% ipython --no-banner

In [1]: import numpy as np

In [2]: import numpy.linalg as la

In [3]: np.set_printoptions(precision=2, suppress=True, linewidth=200, floatmode="fixed")

In [4]: A = np.diag(np.array([2, 2, 3, 0]))

In [5]: A
Out[5]: 
array([[2, 0, 0, 0],
       [0, 2, 0, 0],
       [0, 0, 3, 0],
       [0, 0, 0, 0]])

In [6]: [int(la.matrix_rank(la.matrix_power(A, p))) for p in range(1, 5)]
Out[6]: [3, 3, 3, 3]

In [7]: la.matrix_power(A - np.diag(np.diag(A)), 4)
Out[7]: 
array([[0, 0, 0, 0],
       [0, 0, 0, 0],
       [0, 0, 0, 0],
       [0, 0, 0, 0]])

In [8]: np.sort(la.eigvals(A))
Out[8]: array([0.00, 2.00, 2.00, 3.00])

In [9]: vals, evecs = la.eigh(A)

In [10]: vec = np.array([0, 1, 0, 2])

In [11]: (np.sign(evecs[:, -1].round(6)) == np.sign(evecs[0, -1].round(6))).astype(int)
Out[11]: array([1, 1, 0, 1])

In [12]: vec @ A @ vec / (vec @ vec), vals[0], vals[-1]
Out[12]: (np.float64(0.4), np.float64(0.0), np.float64(3.0))

In [13]: evecs * np.abs(vals) @ evecs.T
Out[13]: 
array([[2.00, 0.00, 0.00, 0.00],
       [0.00, 2.00, 0.00, 0.00],
       [0.00, 0.00, 3.00, 0.00],
       [0.00, 0.00, 0.00, 0.00]])

In [14]: def softmax(z):
    ...:     e = np.exp(z - z.max(axis=-1, keepdims=True))
    ...:     return e / e.sum(axis=-1, keepdims=True)
    ...: 

In [15]: softmax(A).sum(axis=1)
Out[15]: array([1.00, 1.00, 1.00, 1.00])

In [16]: print(np.round(softmax(10 * A[1]), 2) + 0)
[0.00 1.00 0.00 0.00]

In [17]: softmax(A[1] + 4)
Out[17]: array([0.10, 0.71, 0.10, 0.10])

In [18]: softmax(A[1])
Out[18]: array([0.10, 0.71, 0.10, 0.10])

In [19]: att = A @ A.T / np.sqrt(4)

In [20]: softmax(att)
Out[20]: 
array([[0.71, 0.10, 0.10, 0.10],
       [0.10, 0.71, 0.10, 0.10],
       [0.01, 0.01, 0.97, 0.01],
       [0.25, 0.25, 0.25, 0.25]])

In [21]: left, s, Vh = la.svd(A)

In [22]: s
Out[22]: array([3.00, 2.00, 2.00, 0.00])

In [23]: A2 = left[:, :3] @ np.diag(s[:3]) @ Vh[:3]

In [24]: A2
Out[24]: 
array([[2.00, 0.00, 0.00, 0.00],
       [0.00, 2.00, 0.00, 0.00],
       [0.00, 0.00, 3.00, 0.00],
       [0.00, 0.00, 0.00, 0.00]])

In [25]: round(la.norm(A - A2) / la.norm(A), 2)
Out[25]: np.float64(0.0)

In [26]: vals, evecs = la.eigh(A)

In [27]: evecs.T @ evecs
Out[27]: 
array([[1.00, 0.00, 0.00, 0.00],
       [0.00, 1.00, 0.00, 0.00],
       [0.00, 0.00, 1.00, 0.00],
       [0.00, 0.00, 0.00, 1.00]])

In [28]: np.abs(evecs[:, -1])
Out[28]: array([0.00, 0.00, 1.00, 0.00])

In [29]: A2 = np.array([[2, 1], [1, 2], [0, 0]])

In [30]: mat = np.kron(np.eye(3, dtype=int), A2)

In [31]: mat
Out[31]: 
array([[2, 1, 0, 0, 0, 0],
       [1, 2, 0, 0, 0, 0],
       [0, 0, 0, 0, 0, 0],
       [0, 0, 2, 1, 0, 0],
       [0, 0, 1, 2, 0, 0],
       [0, 0, 0, 0, 0, 0],
       [0, 0, 0, 0, 2, 1],
       [0, 0, 0, 0, 1, 2],
       [0, 0, 0, 0, 0, 0]])

In [32]: vec = np.array([2, 2, 1, 0, 0, 0])

In [33]: rhs = mat @ vec

In [34]: np.round(la.lstsq(mat, rhs)[0], 2) + 0
Out[34]: array([2.00, 2.00, 1.00, 0.00, 0.00, 0.00])

In [35]: rng = np.random.default_rng(648)

In [36]: rhs = rhs + 0.02 * rng.normal(size=9)

In [37]: rhs.round(2) + 0
Out[37]: array([ 6.01,  6.03,  0.01,  1.98,  0.97, -0.01,  0.00, -0.03, -0.03])

In [38]: beta, *_ = la.lstsq(mat, rhs)

In [39]: np.round(mat.T @ (rhs - mat @ beta), 2) + 0
Out[39]: array([0.00, 0.00, 0.00, 0.00, 0.00, 0.00])
